$ python -q
>>> import numpy as np
>>> from numpy import linalg as LA
>>> np.set_printoptions(precision=1, suppress=True, linewidth=140, floatmode="fixed")
>>> arr = np.load("m.npy")
>>> arr
array([[0, 0, 0, 0],
       [0, 4, 2, 0],
       [0, 2, 1, 0],
       [0, 0, 0, 0]])
>>> LA.eigvals(arr)
array([0.0, 5.0, 0.0, 0.0])
>>> np.kron(np.eye(2, dtype=int), arr)
array([[0, 0, 0, 0, 0, 0, 0, 0],
       [0, 4, 2, 0, 0, 0, 0, 0],
       [0, 2, 1, 0, 0, 0, 0, 0],
       [0, 0, 0, 0, 0, 0, 0, 0],
       [0, 0, 0, 0, 0, 0, 0, 0],
       [0, 0, 0, 0, 0, 4, 2, 0],
       [0, 0, 0, 0, 0, 2, 1, 0],
       [0, 0, 0, 0, 0, 0, 0, 0]])
>>> round(float(LA.det(arr[::-1])), 1)
0.0
>>> np.einsum("ij,ji->", arr, arr)
np.int64(25)
>>> round(float(LA.det(arr.T)), 1)
0.0
>>> np.poly(arr)
array([ 1.0, -5.0,  0.0,  0.0,  0.0])
>>> np.einsum("ii->", arr)
np.int64(5)
>>> rng = np.random.default_rng(64453)
>>> out = arr + rng.integers(-2, 3, (4, 1)) @ rng.integers(-2, 3, (1, 4))
>>> out
array([[-1,  2, -1, -2],
       [ 2,  0,  4,  4],
       [-1,  4,  0, -2],
       [ 0,  0,  0,  0]])
>>> LA.matrix_rank(out - arr, tol=1e-8)
np.int64(1)
>>> rank = LA.matrix_rank(arr)
>>> rank
np.int64(1)
>>> ns = LA.svd(arr)[2][rank:].T
>>> [int(LA.matrix_rank(arr[:, :j + 1])) for j in range(4)]
[0, 1, 1, 1]
>>> np.allclose(arr @ ns, 0)
True
>>> [int(LA.matrix_rank(arr[:i])) for i in range(1, len(arr) + 1)]
[0, 1, 1, 1]
>>> LA.matrix_rank(arr.T @ arr), LA.matrix_rank(arr @ arr.T)
(np.int64(1), np.int64(1))
>>> vals, V = LA.eigh(arr)
>>> vals
array([0.0, 0.0, 0.0, 5.0])
>>> np.round(LA.svd(arr, compute_uv=False), 1) + 0
array([5.0, 0.0, 0.0, 0.0])
>>> np.unique(vals.round(6) + 0, return_counts=True)[1]
array([3, 1])
>>> np.abs(V[:, -1]).round(6).argmax()
np.int64(1)
>>> LA.eigvalsh(arr + 2 * np.eye(4))
array([2.0, 2.0, 2.0, 7.0])
>>> vals.sum(), np.trace(arr)
(np.float64(5.0), np.int64(5))
>>> out = np.array([[-3, -3, 0, 1, 3],
...     [3, 1, -3, -1, 2],
...     [1, 3, 1, -3, -2],
...     [3, -3, 2, -2, -1],
...     [-1, -2, 1, 3, 2]])
>>> J = out - out.T
>>> J
array([[ 0, -6, -1, -2,  4],
       [ 6,  0, -6,  2,  4],
       [ 1,  6,  0, -5, -3],
       [ 2, -2,  5,  0, -4],
       [-4, -4,  3,  4,  0]])
>>> U, sig, Vh = LA.svd(J)
>>> V = Vh[:(sig > 1e-8).sum()]
>>> x0 = J[2] + -3 * J[3] + rng.integers(2) * np.eye(5)[0]
>>> x0
array([ -4.0,  12.0, -15.0,  -5.0,   9.0])
>>> np.diag(V.T @ V)
array([1.0, 0.9, 0.6, 1.0, 0.5])
>>> np.allclose(V.T @ V @ x0, x0)
False
>>> round(float(LA.norm(x0 - V.T @ V @ x0)), 1)
0.2
>>> np.round(V.T @ V, 1) + 0
array([[ 1.0, -0.1, -0.1,  0.0, -0.1],
       [-0.1,  0.9, -0.2,  0.0, -0.2],
       [-0.1, -0.2,  0.6,  0.0, -0.4],
       [ 0.0,  0.0,  0.0,  1.0,  0.0],
       [-0.1, -0.2, -0.4,  0.0,  0.5]])
>>> LA.matrix_rank(np.vstack([J, x0]))
np.int64(5)
>>> idx = rng.permutation(5)
>>> idx
array([3, 2, 0, 1, 4])
>>> out = J[idx][:, idx]
>>> np.allclose(out, J)
False
>>> np.diag(out)
array([0, 0, 0, 0, 0])
>>> out
array([[ 0,  5,  2, -2, -4],
       [-5,  0,  1,  6, -3],
       [-2, -1,  0, -6,  4],
       [ 2, -6,  6,  0,  4],
       [ 4,  3, -4, -4,  0]])
>>> np.trace(out)
np.int64(0)
>>> J[3] @ J[1]
np.int64(-34)
>>> round(float(LA.norm(J, 2)), 1)
11.5
>>> LA.norm(J, axis=1)
array([7.5, 9.6, 8.4, 7.0, 7.5])
>>> LA.norm(J, axis=0)
array([7.5, 9.6, 8.4, 7.0, 7.5])
>>> th = np.radians(27)
>>> Rm = np.eye(5)
>>> Rm[3, 3] = Rm[2, 2] = np.cos(th)
>>> Rm[3, 2], Rm[2, 3] = -np.sin(th), np.sin(th)
>>> Rm
array([[ 1.0,  0.0,  0.0,  0.0,  0.0],
       [ 0.0,  1.0,  0.0,  0.0,  0.0],
       [ 0.0,  0.0,  0.9,  0.5,  0.0],
       [ 0.0,  0.0, -0.5,  0.9,  0.0],
       [ 0.0,  0.0,  0.0,  0.0,  1.0]])
>>> out = J @ Rm.T
>>> np.round(LA.det(Rm), 1), round(float(np.trace(Rm)), 1)
(np.float64(1.0), 4.8)
>>> np.abs(out - J).max(axis=0)
array([0.0, 0.0, 2.3, 2.5, 0.0])
>>> np.allclose(J @ J.T, out @ out.T)
True
>>> np.round(LA.svd(J, compute_uv=False), 1) + 0, np.round(LA.svd(out, compute_uv=False), 1) + 0
(array([11.5, 11.5,  5.6,  5.6,  0.0]), array([11.5, 11.5,  5.6,  5.6,  0.0]))
>>> np.allclose(LA.norm(J, axis=1), LA.norm(out, axis=1))
True
>>> np.abs(np.diag(LA.qr(J)[1])) > 1e-9
array([ True,  True,  True,  True, False])
>>> LA.lstsq(J[:-1].T, J[-1])[2]
np.int32(4)
>>> np.allclose(J[:-1].T @ LA.lstsq(J[:-1].T, J[-1])[0], J[-1])
True
>>> np.round(J @ LA.pinv(J) @ J, 1) + 0
array([[ 0.0, -6.0, -1.0, -2.0,  4.0],
       [ 6.0,  0.0, -6.0,  2.0,  4.0],
       [ 1.0,  6.0,  0.0, -5.0, -3.0],
       [ 2.0, -2.0,  5.0,  0.0, -4.0],
       [-4.0, -4.0,  3.0,  4.0,  0.0]])
>>> round(float(np.trace(LA.pinv(J) @ J)), 1)
4.0
>>> F = np.load("sample7.npy")
>>> F.round(1) + 0
array([[ 0.3,  0.1,  0.4,  0.2],
       [ 0.1,  1.0,  0.0,  0.0],
       [ 0.4,  0.0,  0.7, -0.1],
       [ 0.2,  0.0, -0.1,  1.0]])
>>> # symmetric
>>> np.round(LA.norm(F, 2) / LA.norm(F), 1)
np.float64(0.6)
>>> LA.cond(F) > 100
np.True_
>>> [round(float(x), 1) for x in LA.svd(F, compute_uv=False)[:3]]
[1.0, 1.0, 1.0]
>>> np.argsort(-LA.norm(F, axis=0).round(6), kind="stable")[:3]
array([1, 3, 2])
>>> LA.matrix_rank(F, rtol=0.1)
np.int64(3)
>>> x0 = np.array([1, 2, 1, 0])
>>> LA.eigvalsh(2 * F - np.eye(4))
array([-1.0,  1.0,  1.0,  1.0])
>>> np.round(np.eye(4) - F, 1) + 0
array([[ 0.7, -0.1, -0.4, -0.2],
       [-0.1,  0.0,  0.0,  0.0],
       [-0.4,  0.0,  0.3,  0.1],
       [-0.2,  0.0,  0.1,  0.0]])
>>> def softmax(z):
...     e = np.exp(z - z.max(axis=-1, keepdims=True))
...     return e / e.sum(axis=-1, keepdims=True)
... 
>>> np.round(softmax(10 * F[1]), 1) + 0
array([0.0, 1.0, 0.0, 0.0])
>>> softmax(F).sum(axis=1)
array([1.0, 1.0, 1.0, 1.0])
>>> att = F @ F.T / np.sqrt(4)
>>> softmax(att)[1] @ F
array([0.2, 0.4, 0.2, 0.2])
>>> round(float(LA.det(F.T)), 1)
0.0
>>> np.round(LA.eigvals(F).sum().real, 1)
np.float64(3.0)
>>> np.round(np.einsum("ij,ji->", F, F), 1)
np.float64(3.0)
>>> np.poly(F)
array([ 1.0, -3.0,  3.0, -1.0,  0.0])
>>> m1 = np.load("a.npy")
>>> m1
array([[ 0.7, -0.5, -0.3,  0.3, -0.3,  0.1],
       [-0.5,  0.2, -0.5,  0.5, -0.5,  0.2],
       [-0.3, -0.5,  0.7,  0.3, -0.3,  0.1],
       [ 0.3,  0.5,  0.3,  0.7,  0.3, -0.1],
       [-0.3, -0.5, -0.3,  0.3,  0.7,  0.1],
       [ 0.1,  0.2,  0.1, -0.1,  0.1,  1.0]])
>>> # equal to its transpose
>>> round(float(LA.eigvalsh(m1).min()), 1)
-1.0
>>> out = m1 / LA.norm(m1, axis=1, keepdims=True)
>>> gram = out @ out.T
>>> np.degrees(np.arccos(np.clip(gram[0, 1], -1, 1)))
np.float64(90.0)
>>> (np.abs(gram) > 0.9).astype(int)
array([[1, 0, 0, 0, 0, 0],
       [0, 1, 0, 0, 0, 0],
       [0, 0, 1, 0, 0, 0],
       [0, 0, 0, 1, 0, 0],
       [0, 0, 0, 0, 1, 0],
       [0, 0, 0, 0, 0, 1]])
>>> LA.norm(out, axis=1)
array([1.0, 1.0, 1.0, 1.0, 1.0, 1.0])
>>> M = np.array([[1, -3, 9, -27],
...     [1, -2, 4, -8],
...     [1, -1, 1, -1],
...     [1, 0, 0, 0],
...     [1, 1, 1, 1],
...     [1, 2, 4, 8],
...     [1, 3, 9, 27]])
>>> gram = M.T @ M
>>> LA.svd(M, compute_uv=False) ** 2
array([1612.2,  200.1,    3.8,    2.9])
>>> np.trace(gram), (M ** 2).sum()
(np.int64(1819), np.int64(1819))
>>> np.allclose(gram, gram.T)
True
>>> LA.eigvalsh(gram)[::-1]
array([1612.2,  200.1,    3.8,    2.9])
>>> gram
array([[   7,    0,   28,    0],
       [   0,   28,    0,  196],
       [  28,    0,  196,    0],
       [   0,  196,    0, 1588]])
>>> P = M @ LA.solve(M.T @ M, M.T)
>>> np.diag(P)
array([0.9, 0.5, 0.5, 0.3, 0.5, 0.5, 0.9])
>>> Q, Rm = LA.qr(M)
>>> np.round(Q.T @ Q, 1) + 0
array([[1.0, 0.0, 0.0, 0.0],
       [0.0, 1.0, 0.0, 0.0],
       [0.0, 0.0, 1.0, 0.0],
       [0.0, 0.0, 0.0, 1.0]])
>>> round(abs(Rm[0, 0]), 1), round(float(LA.norm(M[:, 0])), 1)
(np.float64(2.6), 2.6)
>>> Q.shape, Rm.shape
((7, 4), (4, 4))
>>> np.trace(Q @ Q.T)
np.float64(4.0)
>>> np.round(Q @ Rm, 1) + 0
array([[  1.0,  -3.0,   9.0, -27.0],
       [  1.0,  -2.0,   4.0,  -8.0],
       [  1.0,  -1.0,   1.0,  -1.0],
       [  1.0,   0.0,   0.0,   0.0],
       [  1.0,   1.0,   1.0,   1.0],
       [  1.0,   2.0,   4.0,   8.0],
       [  1.0,   3.0,   9.0,  27.0]])
>>> U, sig, Vh = LA.svd(F)
>>> V = Vh[:(sig > 1e-8).sum()]
>>> x0 = F[3] + 3 * F[1] + rng.integers(2) * np.eye(4)[1]
>>> x0
array([ 0.3,  4.0, -0.2,  0.9])
>>> np.diag(V.T @ V)
array([0.3, 1.0, 0.7, 1.0])
>>> W0 = np.loadtxt("test4.csv", delimiter=",")
>>> W0
array([[ 11.2,  -2.1,   7.9,   2.7,   7.1,  -0.4,  -0.5,  -1.7],
       [ -1.4,  17.2, -12.8,   4.6,   0.5,  -2.4,   3.0,   3.2],
       [  0.9,  -9.3, -18.7,   6.9,   1.2,  -4.1,   0.5,   1.1],
       [ -0.4,   1.0,   7.3,  -0.9,   6.2,  -8.0,  -0.6,   3.7],
       [ -0.2, -13.4,  -3.5,   0.5,   0.2,   2.6, -24.8,   3.8],
       [ -1.0,  -4.6,  22.5,  -5.3,  -6.6,  -6.9,  -3.2,   0.6],
       [  2.8,  -7.8,   4.8,  18.9,  -3.6,   0.0,   8.0,   1.0],
       [  5.0,   1.7,   6.8,  -5.2,   2.3,  -2.0, -15.6,  -2.0],
       [ -2.1,  -4.3, -19.0,   0.6,  -3.3,   8.2, -14.6,  -3.3],
       [ -5.7,   8.6,  12.5,  12.9,  -8.8,   5.8,   9.5,  -4.7],
       [  4.6,  -3.0,  12.4,   1.2,  -3.9,  -1.5,   0.9,   8.2],
       [ -0.9,  -1.6,   1.0,   5.3,  -1.8,  -1.2,   5.2,  -8.5],
       [ -3.1,   0.5, -12.2,  14.9,   2.3,  -0.3,   2.6,  -8.5],
       [  8.6,   2.9,  10.6, -14.5,  -1.1,   3.7,  -7.1,  -1.8],
       [ -4.8,  16.6, -15.2,  10.7,  -0.9,  -2.5, -11.0,   2.0],
       [  4.1,  -6.6,  19.9, -21.8,  -7.6,   4.6,  -4.4,  -1.7],
       [-11.1,  11.1, -25.2,   0.2,   3.8,  -2.5,  -9.3,   6.1],
       [-10.9,   0.7,  -0.6,  10.4,  -1.2,  -6.8,   6.9,  -2.4],
       [  0.9,  -3.5,  10.2,   2.1,  -2.2,   4.2,   2.1,  -2.1],
       [ -2.3,  -1.4,  -5.3,   8.8,   4.3,   0.9,   3.4,  -2.2],
       [  4.4,  -4.6,  17.0,  -9.9,  -1.1,   2.4, -16.9,   0.0],
       [  3.1,  -9.5,   2.0,  -9.9,  -1.8,  -0.5, -13.0,   3.6],
       [ 15.5,  -5.0,   7.3,  -9.2,  -4.4,   9.2,   8.4,  -6.3],
       [  0.6,   9.7,   2.9,   7.1,   3.7,   2.4, -22.6,   0.4],
       [ -3.0,  -0.1, -11.9,  11.8,   6.1,   5.1,  -0.5,  -3.2],
       [ -6.3,   0.1,   8.4,  -8.8,   1.2,   0.9,  11.2,   3.9]])
>>> r0, g = W0[7], W0[15]
>>> round(float(r0 @ g), 1)
303.3
>>> round(float(r0 @ r0), 1)
357.8
>>> p = (r0 @ g) / (r0 @ r0) * r0
>>> p
array([  4.2,   1.4,   5.8,  -4.4,   1.9,  -1.7, -13.2,  -1.7])
>>> np.round((g - p) @ r0, 1)
np.float64(-0.0)
>>> np.round(g - p, 1) + 0
array([ -0.1,  -8.0,  14.1, -17.4,  -9.5,   6.3,   8.8,   0.0])
>>> X = np.load("arr.npy")
>>> X
array([[8, 5, 0, 0],
       [4, 2, 0, 0],
       [0, 0, 8, 5],
       [0, 0, 4, 2]])
>>> U, sig, Vh = LA.svd(X)
>>> sig
array([10.4, 10.4,  0.4,  0.4])
>>> out = U[:, :2] @ np.diag(sig[:2]) @ Vh[:2]
>>> LA.matrix_rank(out)
np.int64(2)
>>> round(float(LA.norm(X - out) / LA.norm(X)), 1)
0.0
>>> round(float(np.abs(X - out).max()), 1)
0.3
>>> LA.matrix_rank(X, rtol=0.05)
np.int64(2)
>>> A = np.loadtxt("mat.csv", delimiter=",")
>>> A
array([[ 0.5, -0.5,  0.4,  0.4,  0.8],
       [-2.4, -0.3, -1.3, -1.4, -2.3],
       [ 1.0, -0.3,  0.5,  0.8,  1.2],
       [ 2.0,  0.7,  1.2,  0.8,  1.4],
       [-1.9, -0.3, -1.0, -1.2, -2.5],
       [-1.7,  0.3, -0.8, -1.0, -1.4],
       [-1.1,  0.2,  0.1, -0.6, -0.7],
       [-2.5, -0.4, -0.9, -1.8, -2.4],
       [-1.8, -0.8, -0.4, -0.9, -1.8],
       [ 3.7,  0.6,  1.1,  1.5,  4.0],
       [ 1.5, -0.1,  1.1,  0.9,  1.3],
       [-3.8,  0.4, -1.8, -1.8, -3.9],
       [ 0.2, -0.4,  0.6,  0.3,  1.0],
       [ 1.0, -0.2,  0.4,  0.3,  1.2],
       [-0.4, -0.1, -0.3,  0.0, -0.1],
       [-1.5, -0.1,  0.1, -0.4, -1.1],
       [ 0.2,  0.2,  0.2,  0.2,  0.2],
       [ 2.0,  0.0,  0.0,  0.8,  1.6],
       [ 0.3, -0.6,  0.4,  0.4, -0.1],
       [-0.8,  0.1, -0.3, -0.5, -0.1],
       [ 4.0, -0.5,  2.2,  2.6,  4.0],
       [-0.4, -0.2, -0.3, -0.1,  0.0],
       [ 1.7,  0.0,  0.6,  1.3,  2.6],
       [-1.4,  0.1, -0.6, -0.5, -1.7],
       [-0.6, -0.4,  0.4, -0.3, -0.1]])
>>> out = np.c_[A[:, :4] @ np.array([[0, 1, 2, 3], [1, 2, 0, 0], [0, 1, 2, 3], [0, 1, 2, 1]]), np.array([6, 4, 3, 5, 7, 6, 4, 5, 9, 1, 4, 4, 8, 4, 2, 9, 5, 7, 4, 7, 7, 6, 5, 6, 8])]
>>> out
array([[ -0.5,   0.3,   2.6,   3.1,   6.0],
       [ -0.3,  -5.7, -10.2, -12.5,   4.0],
       [ -0.3,   1.7,   4.6,   5.3,   3.0],
       [  0.7,   5.4,   8.0,  10.4,   5.0],
       [ -0.3,  -4.7,  -8.2,  -9.9,   7.0],
       [  0.3,  -2.9,  -7.0,  -8.5,   6.0],
       [  0.2,  -1.2,  -3.2,  -3.6,   4.0],
       [ -0.4,  -6.0, -10.4, -12.0,   5.0],
       [ -0.8,  -4.7,  -6.2,  -7.5,   9.0],
       [  0.6,   7.5,  12.6,  15.9,   1.0],
       [ -0.1,   3.3,   7.0,   8.7,   4.0],
       [  0.4,  -6.6, -14.8, -18.6,   4.0],
       [ -0.4,   0.3,   2.2,   2.7,   8.0],
       [ -0.2,   1.3,   3.4,   4.5,   4.0],
       [ -0.1,  -0.9,  -1.4,  -2.1,   2.0],
       [ -0.1,  -2.0,  -3.6,  -4.6,   9.0],
       [  0.2,   1.0,   1.2,   1.4,   5.0],
       [  0.0,   2.8,   5.6,   6.8,   7.0],
       [ -0.6,  -0.1,   2.2,   2.5,   4.0],
       [  0.1,  -1.4,  -3.2,  -3.8,   7.0],
       [ -0.5,   7.8,  17.6,  21.2,   7.0],
       [ -0.2,  -1.2,  -1.6,  -2.2,   6.0],
       [  0.0,   3.6,   7.2,   8.2,   5.0],
       [  0.1,  -2.3,  -5.0,  -6.5,   6.0],
       [ -0.4,  -1.3,  -1.0,  -0.9,   8.0]])
>>> LA.norm(LA.qr(A)[0].T @ out, axis=0) ** 2 / ((out ** 2).sum(axis=0) + 1e-12)
array([1.0, 1.0, 1.0, 1.0, 0.3])
>>> np.round(LA.norm(out - A @ LA.lstsq(A, out)[0], axis=0), 1) + 0
array([ 0.0,  0.0,  0.0,  0.0, 24.7])
>>> LA.matrix_rank(out)
np.int64(4)
